% ipython --no-banner

In [1]: import numpy as np

In [2]: np.set_printoptions(precision=1, suppress=True, linewidth=120)

In [3]: m1 = np.array([[1, -1, 1, -1],
   ...:     [1, 0, 0, 0],
   ...:     [1, 1, 1, 1],
   ...:     [1, 2, 4, 8],
   ...:     [1, 3, 9, 27],
   ...:     [1, 4, 16, 64],
   ...:     [1, 5, 25, 125],
   ...:     [1, 6, 36, 216]])

In [4]: vec = np.array([2, 0, 1, 2])

In [5]: y = m1 @ vec

In [6]: print(np.round(np.linalg.lstsq(m1, y)[0], 1) + 0)
[2. 0. 1. 2.]

In [7]: rng = np.random.default_rng(484134)

In [8]: y = y + 0.1 * rng.normal(size=8)

In [9]: print(y)
[  1.    1.9   4.8  22.1  64.8 146.1 277.  470.1]

In [10]: b, *_ = np.linalg.lstsq(m1, y)

In [11]: print(np.round(m1.T @ (y - m1 @ b), 1) + 0)
[0. 0. 0. 0.]

In [12]: print(b.round())
[ 2. -0.  1.  2.]

In [13]: print(b.round(1) + 0)
[1.9 0.  1.  2. ]

In [14]: u = np.array([1, 3, 0])

In [15]: print(np.convolve(m1[1], u))
[1 3 0 0 0 0]

In [16]: print(np.array([np.convolve(row, u, "same") for row in m1]))
[[  2  -2   2  -3]
 [  3   0   0   0]
 [  4   4   4   3]
 [  5  10  20  24]
 [  6  18  54  81]
 [  7  28 112 192]
 [  8  40 200 375]
 [  9  54 324 648]]

In [17]: print(np.abs(np.linalg.svd(m1)[2][-1]))
[0.7 0.6 0.4 0.1]

In [18]: print([round(float(x), 1) for x in np.linalg.svd(m1, compute_uv=False)[:3]])
[263.6, 8.5, 1.7]

In [19]: print(np.linalg.cond(m1) > 100)
True

In [20]: left, sigma, Vt = np.linalg.svd(m1)

In [21]: print(sigma)
[263.6   8.5   1.7   1.5]

In [22]: print(np.argmax(sigma[:-1] / (sigma[1:] + 1e-6)) + 1)
1

In [23]: Y = left[:, :1] @ np.diag(sigma[:1]) @ Vt[:1]

In [24]: print(np.linalg.matrix_rank(m1, rtol=0.05))
1

In [25]: print(round(np.linalg.norm(m1 - Y) / np.linalg.norm(m1), 1))
0.0

In [26]: A = np.load("a.npy")

In [27]: print(A)
[[0 1 1 1 1]
 [1 0 1 0 1]
 [1 1 0 1 1]
 [1 0 1 0 1]
 [1 1 1 1 0]]

In [28]: # column 3 repeats column 1

In [29]: print(np.all(np.linalg.eigvalsh(A) > 0))
False

In [30]: print(round(float(np.linalg.eigvalsh(A).min()), 1))
-1.6

In [31]: print([round(float(np.linalg.det(A[:i, :i])), 2) + 0 for i in range(1, 6)])
[0.0, -1.0, 2.0, 0.0, 0.0]

In [32]: rank = np.linalg.matrix_rank(A)

In [33]: print(rank)
4

In [34]: N = np.linalg.svd(A)[2][rank:].T

In [35]: print(np.linalg.matrix_rank(A.T @ A), np.linalg.matrix_rank(A @ A.T))
4 4

In [36]: print([int(np.linalg.matrix_rank(A[:, :j + 1])) for j in range(5)])
[1, 2, 3, 3, 4]

In [37]: print([int(np.linalg.matrix_rank(A[:i])) for i in range(1, len(A) + 1)])
[1, 2, 3, 3, 4]

In [38]: print(np.round(N[:, 0] / N[np.abs(N[:, 0]).round(6).argmax(), 0], 1) + 0)
[ 0.  1.  0. -1.  0.]

In [39]: vec = np.array([-5, 5, 2, 0, 1])

In [40]: print((A * vec).sum(axis=1))
[ 8 -2  1 -2  2]

In [41]: print(np.linalg.norm(A @ vec) <= np.linalg.norm(A, 2) * np.linalg.norm(vec) + 1e-9)
True

In [42]: print((A @ vec).argmax())
0

In [43]: print(np.einsum("ij,j->i", A, vec))
[ 8 -2  1 -2  2]

In [44]: print(A * vec)
[[ 0  5  2  0  1]
 [-5  0  2  0  1]
 [-5  5  0  0  1]
 [-5  0  2  0  1]
 [-5  5  2  0  0]]

In [45]: print(A @ (2 * vec))
[16 -4  2 -4  4]

In [46]: arr = np.load("x.npy")

In [47]: print(arr)
[[ 4  5  3  9  6  8]
 [ 8  8  8 10 10 12]
 [14  9 12 10 16 14]
 [17 15 12 17 18 19]
 [22 19 13 18 24 28]
 [28 25 21 25 24 33]
 [36 28 30 30 27 35]
 [45 29 31 36 27 40]
 [53 35 38 37 32 49]
 [59 35 42 45 37 57]
 [61 37 50 48 37 59]
 [69 44 52 52 46 59]]

In [48]: print(np.linalg.norm(arr, axis=1))
[ 15.2  23.2  31.2  40.4  51.9  64.3  76.4  86.3 101.4 114.5 121.4 133. ]

In [49]: print(round(float(np.linalg.norm(arr) ** 2 / np.linalg.norm(arr, 2) ** 2), 1))
1.0

In [50]: print(np.linalg.norm(arr, axis=1).argmax())
11

In [51]: print(round(np.linalg.norm(arr, 1), 1), round(np.linalg.norm(arr, np.inf), 1))
416.0 322.0

In [52]: data = np.load("m.npy")

In [53]: print(data)
[[0 0 0 0]
 [0 0 1 1]
 [0 1 0 1]
 [0 1 1 0]]

In [54]: # splits into 2 blocks

In [55]: evals, vecs = np.linalg.eigh(data)

In [56]: print(evals)
[-1. -1.  0.  2.]

In [57]: print(np.abs(vecs[:, -1]).round(6).argmax())
1

In [58]: J = np.load("arr.npy")

In [59]: print(J)
[[0 0 0 0 0]
 [0 0 0 1 1]
 [0 0 0 1 1]
 [0 1 1 0 0]
 [0 1 1 0 0]]

In [60]: # looks like rank 2

In [61]: Y = np.array([[-5, 3, 9], [6, 1, 0]])

In [62]: C = np.kron(Y, J)

In [63]: print(np.linalg.matrix_rank(C))
4

In [64]: print(round(float(np.linalg.norm(C, 2)), 1), round(float(np.linalg.norm(Y, 2) * np.linalg.norm(J, 2)), 1))
22.2 22.2

In [65]: print((J != 0).astype(int))
[[0 0 0 0 0]
 [0 0 0 1 1]
 [0 0 0 1 1]
 [0 1 1 0 0]
 [0 1 1 0 0]]

In [66]: print((np.linalg.matrix_power((J != 0) + (J.T != 0) + np.eye(5), 5) > 0).astype(int))
[[1 0 0 0 0]
 [0 1 1 1 1]
 [0 1 1 1 1]
 [0 1 1 1 1]
 [0 1 1 1 1]]

In [67]: print(J @ J)
[[0 0 0 0 0]
 [0 2 2 0 0]
 [0 2 2 0 0]
 [0 0 0 2 2]
 [0 0 0 2 2]]

In [68]: print(np.flatnonzero(np.linalg.matrix_power((J != 0) + (J.T != 0) + np.eye(5), 5)[4]))
[1 2 3 4]

In [69]: print(J.sum(axis=0))
[0 2 2 2 2]

In [70]: low = np.diag(J.sum(axis=1)) - J

In [71]: print(low @ np.ones(5))
[0. 0. 0. 0. 0.]

In [72]: print(low)
[[ 0  0  0  0  0]
 [ 0  2  0 -1 -1]
 [ 0  0  2 -1 -1]
 [ 0 -1 -1  2  0]
 [ 0 -1 -1  0  2]]

In [73]: print((np.linalg.eigvalsh(low) < 1e-8).sum())
2

In [74]: print(np.linalg.matrix_rank(low))
3
